% python3 -q
>>> import numpy as np
>>> import numpy.linalg as la
>>> np.set_printoptions(suppress=True, linewidth=200)
>>> def rd(a):
...     return np.round(a, 3) + 0
... 
>>> W0 = np.loadtxt("w.csv", delimiter=",")
>>> W0
array([[ 0.,  0., -1.,  0., -1., -1., -1.,  0., -1.,  0., -1.,  0., -1.],
       [ 0.,  0.,  0., -1.,  0.,  0.,  0., -1.,  0., -1.,  0., -1.,  0.],
       [-1.,  0.,  0.,  0., -1., -1., -1.,  0., -1.,  0., -1.,  0., -1.],
       [ 0., -1.,  0.,  0.,  0.,  0.,  0., -1.,  0., -1.,  0., -1.,  0.],
       [-1.,  0., -1.,  0.,  0., -1., -1.,  0., -1.,  0., -1.,  0., -1.],
       [-1.,  0., -1.,  0., -1.,  0., -1.,  0., -1.,  0., -1.,  0., -1.],
       [-1.,  0., -1.,  0., -1., -1.,  0.,  0., -1.,  0., -1.,  0., -1.],
       [ 0., -1.,  0., -1.,  0.,  0.,  0.,  0.,  0., -1.,  0., -1.,  0.],
       [-1.,  0., -1.,  0., -1., -1., -1.,  0.,  0.,  0., -1.,  0., -1.],
       [ 0., -1.,  0., -1.,  0.,  0.,  0., -1.,  0.,  0.,  0., -1.,  0.],
       [-1.,  0., -1.,  0., -1., -1., -1.,  0., -1.,  0.,  0.,  0., -1.],
       [ 0., -1.,  0., -1.,  0.,  0.,  0., -1.,  0., -1.,  0.,  0.,  0.],
       [-1.,  0., -1.,  0., -1., -1., -1.,  0., -1.,  0., -1.,  0.,  0.]])
>>> try:
...     la.cholesky(W0)
... except la.LinAlgError as e:
...     print(repr(e))
... 
LinAlgError('Matrix is not positive definite')
>>> rd(la.eigvalsh(W0).min())
np.float64(-7.0)
>>> [round(float(la.det(W0[:i, :i])), 2) + 0 for i in range(1, 14)]
[0.0, 0.0, 0.0, 1.0, 2.0, 3.0, 4.0, 8.0, 10.0, 15.0, 18.0, 24.0, 28.0]
>>> np.all(la.eigvalsh(W0) > 0)
np.False_
